>>> import numpy as np
>>> np.set_printoptions(precision=3, suppress=True, linewidth=200, legacy="1.25")
>>> E = np.load("a.npy")
>>> print(E)
[[ 5  5  5  5]
 [ 5 10 10 10]
 [ 5 10 15 15]
 [ 5 10 15 20]]
>>> evals, vecs = np.linalg.eig(E)
>>> print(np.sort(np.linalg.eigvals(E @ E)))
[   2.004    4.537   25.    1718.459]
>>> print(evals)
[41.454  5.     2.13   1.416]
>>> print(np.round(E @ vecs[:, 0] - evals[0] * vecs[:, 0], 3) + 0)
[0. 0. 0. 0.]
>>> print(np.sort(np.linalg.eigvals(E.T)))
[ 1.416  2.13   5.    41.454]
>>> r0, r1 = E[1], E[0]
>>> print(r0 @ r0)
325
>>> p = (r0 @ r1) / (r0 @ r0) * r0
>>> print(p)
[2.692 5.385 5.385 5.385]
>>> K = np.array([[-0.2, 1.1, -0.3, 0.2, -1.6, 0.6, 0.1, -0.8],
...     [1.2, 1.3, -2.0, -0.9, -1.5, 0.2, -0.1, -0.8],
...     [-2.2, 0.0, 0.4, -0.6, -1.4, -0.4, -0.1, -0.6],
...     [-0.5, 0.3, 0.3, -0.9, 0.3, -1.8, 0.0, -0.8],
...     [-1.9, 1.1, -0.2, -1.8, -0.9, -1.7, -1.4, 0.2],
...     [-1.2, 1.1, -0.2, -0.4, -0.2, -0.3, 0.2, -0.8],
...     [0.5, -0.7, 0.2, -0.6, 1.3, 0.8, -1.3, -0.7],
...     [1.0, -1.0, -1.3, 0.1, 1.0, -1.6, 0.2, 0.5]])
>>> rng = np.random.default_rng(71172)
>>> K[1] = K[6] + 0.05 * rng.normal(size=8)
>>> print(K)
[[-0.2    1.1   -0.3    0.2   -1.6    0.6    0.1   -0.8  ]
 [ 0.474 -0.686  0.15  -0.573  1.332  0.858 -1.211 -0.715]
 [-2.2    0.     0.4   -0.6   -1.4   -0.4   -0.1   -0.6  ]
 [-0.5    0.3    0.3   -0.9    0.3   -1.8    0.    -0.8  ]
 [-1.9    1.1   -0.2   -1.8   -0.9   -1.7   -1.4    0.2  ]
 [-1.2    1.1   -0.2   -0.4   -0.2   -0.3    0.2   -0.8  ]
 [ 0.5   -0.7    0.2   -0.6    1.3    0.8   -1.3   -0.7  ]
 [ 1.    -1.    -1.3    0.1    1.    -1.6    0.2    0.5  ]]
>>> idx = rng.permutation(8)
>>> B = K[:, idx] * rng.choice([-1, 1], 8)
>>> print(B)
[[-1.1    0.1   -0.8    0.2   -1.6    0.3   -0.6    0.2  ]
 [ 0.686 -1.211 -0.715 -0.573  1.332 -0.15  -0.858 -0.474]
 [-0.    -0.1   -0.6   -0.6   -1.4   -0.4    0.4    2.2  ]
 [-0.3    0.    -0.8   -0.9    0.3   -0.3    1.8    0.5  ]
 [-1.1   -1.4    0.2   -1.8   -0.9    0.2    1.7    1.9  ]
 [-1.1    0.2   -0.8   -0.4   -0.2    0.2    0.3    1.2  ]
 [ 0.7   -1.3   -0.7   -0.6    1.3   -0.2   -0.8   -0.5  ]
 [ 1.     0.2    0.5    0.1    1.     1.3    1.6   -1.   ]]
>>> left, _, VT = np.linalg.svd(K.T @ B)
>>> print(np.round(np.linalg.lstsq(K, B)[0], 3) + 0)
[[ 0.  0.  0.  0.  0.  0.  0. -1.]
 [-1.  0.  0.  0.  0.  0.  0.  0.]
 [ 0.  0.  0.  0.  0. -1.  0.  0.]
 [ 0.  0.  0.  1.  0.  0.  0.  0.]
 [ 0.  0.  0.  0.  1.  0.  0.  0.]
 [ 0.  0.  0.  0.  0.  0. -1.  0.]
 [ 0.  1.  0.  0.  0.  0.  0.  0.]
 [ 0.  0.  1.  0.  0.  0.  0.  0.]]
>>> idx = rng.permutation(8)
>>> print(idx)
[2 3 4 5 7 1 0 6]
>>> B = K[idx][:, idx]
>>> print(round(float(np.trace(B)), 3))
-3.386
>>> print(np.diag(B))
[ 0.4   -0.9   -0.9   -0.3    0.5   -0.686 -0.2   -1.3  ]
>>> print(round(float(np.linalg.det(B)), 3), np.round(np.linalg.det(K[idx]), 3))
-2.805 -2.805
>>> evals, vecs = np.linalg.eigh(E)
>>> print(np.round(vecs.T @ E @ vecs, 3) + 0)
[[ 1.416  0.     0.     0.   ]
 [ 0.     2.13   0.     0.   ]
 [ 0.     0.     5.     0.   ]
 [ 0.     0.     0.    41.454]]
>>> print(np.linalg.svd(E, compute_uv=False))
[41.454  5.     2.13   1.416]
>>> print(np.round(evals.sum(), 3), np.trace(E))
50.0 50
>>> print(np.linalg.eigvalsh(E + 5 * np.eye(4)))
[ 6.416  7.13  10.    46.454]
>>> print(np.unique(evals.round(6) + 0, return_counts=True)[1])
[1 1 1 1]
>>> left, sig, VT = np.linalg.svd(K)
>>> print(np.argmax(sig[:-1] / (sig[1:] + 1e-6)) + 1)
7
>>> B = left[:, :7] @ np.diag(sig[:7]) @ VT[:7]
>>> print(np.round(np.abs(K - B).max(), 3))
0.013
>>> print(np.linalg.matrix_rank(K, rtol=0.05))
7
>>> B = K / np.sqrt((K ** 2).mean(axis=1, keepdims=True))
>>> print(np.linalg.matrix_rank(K - K.mean(axis=1, keepdims=True)))
7
>>> print(np.linalg.matrix_rank(B) == np.linalg.matrix_rank(K))
True
>>> X = np.cumsum(np.array([[-2, 3, 2, -1],
...     [-2, 1, -2, -1],
...     [-1, -2, 1, 2],
...     [-3, 3, 3, 3],
...     [0, 3, -2, 3],
...     [-1, 3, 1, 2],
...     [1, 1, -2, -1],
...     [-1, -3, 1, 2],
...     [3, -1, 2, 0],
...     [-3, -3, 3, 2],
...     [-1, -3, -2, 1],
...     [-1, 3, 2, -1],
...     [3, 0, 3, -3],
...     [-1, -1, -3, -2],
...     [-2, -2, -2, -3]]), axis=0)
>>> print(X)
[[ -2   3   2  -1]
 [ -4   4   0  -2]
 [ -5   2   1   0]
 [ -8   5   4   3]
 [ -8   8   2   6]
 [ -9  11   3   8]
 [ -8  12   1   7]
 [ -9   9   2   9]
 [ -6   8   4   9]
 [ -9   5   7  11]
 [-10   2   5  12]
 [-11   5   7  11]
 [ -8   5  10   8]
 [ -9   4   7   6]
 [-11   2   5   3]]
>>> idx = rng.permutation(4)
>>> B = X[:, idx] * rng.choice([-1, 1], 4)
>>> print(B)
[[ -1  -2  -2  -3]
 [ -2  -4   0  -4]
 [  0  -5  -1  -2]
 [  3  -8  -4  -5]
 [  6  -8  -2  -8]
 [  8  -9  -3 -11]
 [  7  -8  -1 -12]
 [  9  -9  -2  -9]
 [  9  -6  -4  -8]
 [ 11  -9  -7  -5]
 [ 12 -10  -5  -2]
 [ 11 -11  -7  -5]
 [  8  -8 -10  -5]
 [  6  -9  -7  -4]
 [  3 -11  -5  -2]]
>>> left, _, VT = np.linalg.svd(X.T @ B)
>>> print(np.round(left @ VT, 3) + 0)
[[ 0.  1.  0.  0.]
 [ 0.  0.  0. -1.]
 [ 0.  0. -1.  0.]
 [ 1.  0.  0.  0.]]
